% ipython --no-banner

In [1]: import numpy as np

In [2]: import numpy.linalg as la

In [3]: np.set_printoptions(precision=3, suppress=True, linewidth=160, legacy="1.25")

In [4]: mat, _ = la.qr(np.array([[-0.5, 0.8, 0.8, -0.9, -0.1],
   ...:     [1.5, 0.7, 0.6, 0.5, -1.4],
   ...:     [0.3, -1.2, 0.1, 3.1, 0.3],
   ...:     [0.8, 0.7, 0.5, 0.6, -1.2],
   ...:     [0.8, 0.2, -0.3, 1.3, -0.8]]))

In [5]: mat
Out[5]: 
array([[-0.254, -0.552, -0.595, -0.37 ,  0.373],
       [ 0.762, -0.183, -0.238,  0.467,  0.331],
       [ 0.152,  0.759, -0.568, -0.276,  0.049],
       [ 0.407, -0.292, -0.192, -0.322, -0.78 ],
       [ 0.407,  0.005,  0.48 , -0.682,  0.374]])

In [6]: rng = np.random.default_rng(760)

In [7]: z = rng.permutation(5)

In [8]: Y = mat[:, z] * rng.choice([-1, 1], 5)

In [9]: Y
Out[9]: 
array([[ 0.254,  0.37 ,  0.595, -0.373,  0.552],
       [-0.762, -0.467,  0.238, -0.331,  0.183],
       [-0.152,  0.276,  0.568, -0.049, -0.759],
       [-0.407,  0.322,  0.192,  0.78 ,  0.292],
       [-0.407,  0.682, -0.48 , -0.374, -0.005]])

In [10]: Uu, _, vt = la.svd(mat.T @ Y)

In [11]: print(z)
[0 3 2 4 1]

In [12]: np.round(la.lstsq(mat, Y)[0], 3) + 0
Out[12]: 
array([[-1.,  0.,  0.,  0.,  0.],
       [ 0.,  0.,  0.,  0., -1.],
       [ 0.,  0., -1.,  0.,  0.],
       [ 0., -1.,  0.,  0.,  0.],
       [ 0.,  0.,  0., -1.,  0.]])

In [13]: la.norm(mat, axis=0)
Out[13]: array([1., 1., 1., 1., 1.])

In [14]: print(np.round(mat.T @ mat, 3) + 0)
[[1. 0. 0. 0. 0.]
 [0. 1. 0. 0. 0.]
 [0. 0. 1. 0. 0.]
 [0. 0. 0. 1. 0.]
 [0. 0. 0. 0. 1.]]

In [15]: print(la.svd(mat, compute_uv=False))
[1. 1. 1. 1. 1.]
